$ python3 -q
>>> import numpy as np
>>> np.set_printoptions(precision=2, suppress=True, linewidth=160, legacy="1.25")
>>> out = np.array([[-7, 0, 9, 5, -4],
...     [-1, 0, 5, 3, 6],
...     [1, 5, 8, -9, -7],
...     [6, -5, -5, 2, -4],
...     [-3, -7, -3, -1, 6]])
>>> data = np.triu(out)
>>> print(data)
[[-7  0  9  5 -4]
 [ 0  0  5  3  6]
 [ 0  0  8 -9 -7]
 [ 0  0  0  2 -4]
 [ 0  0  0  0  6]]
>>> # triangular: eigenvalues sit on the diagonal
>>> Uu, s, Vt = np.linalg.svd(data)
>>> V = Vt[:(s > 1e-8).sum()]
>>> rng = np.random.default_rng(852431)
>>> x = data[0] + 4 * data[3] + rng.integers(2) * np.eye(5)[3]
>>> print(x)
[ -7.   0.   9.  14. -20.]
>>> print(np.round(V.T @ V, 2) + 0)
[[1. 0. 0. 0. 0.]
 [0. 0. 0. 0. 0.]
 [0. 0. 1. 0. 0.]
 [0. 0. 0. 1. 0.]
 [0. 0. 0. 0. 1.]]
>>> print(np.round(np.linalg.norm(x - V.T @ V @ x), 2))
0.0
>>> print(np.round(np.diag(V.T @ V), 2) + 0)
[1. 0. 1. 1. 1.]
>>> Uu, s, Vt = np.linalg.svd(data)
>>> print(np.argmax(s[:-1] / (s[1:] + 1e-6)) + 1)
4
>>> out = Uu[:, :4] @ np.diag(s[:4]) @ Vt[:4]
>>> print(round(float(np.linalg.norm(data - out, 2)), 2), round(float(s[4]), 2))
0.0 0.0
>>> print(out.round(2) + 0)
[[-7.  0.  9.  5. -4.]
 [ 0.  0.  5.  3.  6.]
 [ 0.  0.  8. -9. -7.]
 [ 0.  0.  0.  2. -4.]
 [ 0.  0.  0.  0.  6.]]
>>> print(np.linalg.matrix_rank(out))
4
>>> print(np.round(np.abs(data - out).max(), 2))
0.0
>>> rk = np.linalg.matrix_rank(data)
>>> print(rk)
4
>>> null = np.linalg.svd(data)[2][rk:].T
>>> print(np.allclose(data @ null, 0))
True
>>> print(np.round(null @ null.T, 2) + 0)
[[0. 0. 0. 0. 0.]
 [0. 1. 0. 0. 0.]
 [0. 0. 0. 0. 0.]
 [0. 0. 0. 0. 0.]
 [0. 0. 0. 0. 0.]]
>>> print(np.round(data @ null, 2) + 0)
[[0.]
 [0.]
 [0.]
 [0.]
 [0.]]
>>> print([int(np.linalg.matrix_rank(data[:, :j + 1])) for j in range(5)])
[1, 1, 2, 3, 4]
>>> print(null.shape)
(5, 1)
>>> print(np.round(null[:, 0] / null[np.abs(null[:, 0]).round(6).argmax(), 0], 2) + 0)
[0. 1. 0. 0. 0.]
>>> hat = np.triu(np.array([[1, 5, 1, 4, 0],
...     [4, 3, 2, 2, 2],
...     [3, 4, 0, 3, 1],
...     [2, 5, 5, 1, 3],
...     [2, 3, 2, 2, 4]]), 1) + np.eye(5)
>>> out = hat @ data @ np.linalg.inv(hat)
>>> print(np.poly(out))
[   1.   -9.  -36.  436. -672.    0.]
>>> J = np.load("mat.npy")
>>> print(J)
[[ 2.27 -5.14 -3.15]
 [ 8.1   1.98  3.49]
 [-4.95 -2.54  4.34]]
>>> print(round(np.linalg.eigvals(J).sum().real, 2))
8.59
>>> print(np.round(np.einsum("ij,ji->", J, J), 2))
-41.9
>>> print(np.linalg.eigvals(J))
[0.7 +6.87j 0.7 -6.87j 7.18+0.j  ]
>>> print(round(np.linalg.det(J.T), 2))
343.05
>>> print(round(float(np.linalg.det(2 * J)), 2), np.round(np.linalg.det(J), 2))
2744.41 343.05
>>> print(np.sort(np.abs(np.linalg.eigvals(J))))
[6.91 6.91 7.18]
>>> print((J - J.T) / 2)
[[ 0.   -6.62  0.9 ]
 [ 6.62  0.    3.02]
 [-0.9  -3.02  0.  ]]
>>> print(np.round(np.abs(np.linalg.eigvals(J)).max(), 2))
7.18
>>> print(round(float(np.linalg.det(J)), 2))
343.05
>>> print(J @ J)
[[-20.89 -13.84 -38.76]
 [ 17.15 -46.58  -3.46]
 [-53.29   9.39  25.56]]
>>> print(np.trace(J))
8.59
>>> print(np.allclose(J @ J.T, J.T @ J))
False
>>> print(np.allclose(J, J.T))
False
>>> print((J + J.T) / 2)
[[ 2.27  1.48 -4.05]
 [ 1.48  1.98  0.48]
 [-4.05  0.48  4.34]]
>>> theta = np.radians(80)
>>> Rm = np.eye(5)
>>> Rm[4, 4] = Rm[3, 3] = np.cos(theta)
>>> Rm[4, 3], Rm[3, 4] = -np.sin(theta), np.sin(theta)
>>> print(Rm)
[[ 1.    0.    0.    0.    0.  ]
 [ 0.    1.    0.    0.    0.  ]
 [ 0.    0.    1.    0.    0.  ]
 [ 0.    0.    0.    0.17  0.98]
 [ 0.    0.    0.   -0.98  0.17]]
>>> out = data @ Rm.T
>>> print(np.round(np.linalg.svd(data, compute_uv=False), 2) + 0, np.round(np.linalg.svd(out, compute_uv=False), 2) + 0)
[15.92 12.51  8.64  2.51  0.  ] [15.92 12.51  8.64  2.51  0.  ]
>>> print(np.allclose(data @ data.T, out @ out.T))
True
>>> print(np.abs(out - data).max(axis=0))
[ 0.    0.    0.    8.07 14.65]
>>> print(round(np.linalg.det(Rm), 2), np.round(np.trace(Rm), 2))
1.0 3.35
>>> print(np.allclose(np.linalg.norm(data, axis=1), np.linalg.norm(out, axis=1)))
True
>>> print(out)
[[-7.    0.    9.   -3.07 -5.62]
 [ 0.    0.    5.    6.43 -1.91]
 [ 0.    0.    8.   -8.46  7.65]
 [ 0.    0.    0.   -3.59 -2.66]
 [ 0.    0.    0.    5.91  1.04]]
>>> theta = rng.uniform(0, 2 * np.pi, 10)
>>> O, _ = np.linalg.qr(np.array([[0.6, 0.2], [-1.3, 0.8], [0.9, -0.4]]))
>>> A = 10 * np.c_[np.cos(theta), np.sin(theta)] @ O.T
>>> print(A)
[[ 5.59  7.77 -2.9 ]
 [-4.51 -8.23  3.45]
 [-9.71 -1.79 -1.61]
 [-5.93  6.21 -5.13]
 [ 6.35  7.33 -2.44]
 [ 9.72  1.65  1.69]
 [ 8.68 -2.93  4.01]
 [ 9.73  1.38  1.85]
 [ 6.85 -5.38  4.91]
 [-7.66  4.48 -4.61]]
>>> # rows and columns are dependent
>>> rk = np.linalg.matrix_rank(A)
>>> print(rk)
2
>>> null = np.linalg.svd(A)[2][rk:].T
>>> print([int(np.linalg.matrix_rank(np.delete(A, i, axis=0))) for i in range(10)])
[2, 2, 2, 2, 2, 2, 2, 2, 2, 2]
>>> print(np.round(A @ null, 2) + 0)
[[0.]
 [0.]
 [0.]
 [0.]
 [0.]
 [0.]
 [0.]
 [0.]
 [0.]
 [0.]]
>>> print([int(np.linalg.matrix_rank(A[:, :j + 1])) for j in range(3)])
[1, 2, 2]
>>> print(np.allclose(A @ null, 0))
True
>>> print([int(np.linalg.matrix_rank(A[:i])) for i in range(1, len(A) + 1)])
[1, 2, 2, 2, 2, 2, 2, 2, 2, 2]
>>> x = np.array([-3, -3, 2])
>>> h = np.maximum(A @ x, 0)
>>> print(A.T @ h)
[-472.54 -455.13  130.6 ]
>>> print(np.maximum(A @ (3 * x), 0))
[  0.   135.37  93.86   0.     0.     0.     0.     0.    16.21   1.01]
>>> print(np.flatnonzero(h > 1e-9))
[1 2 8 9]
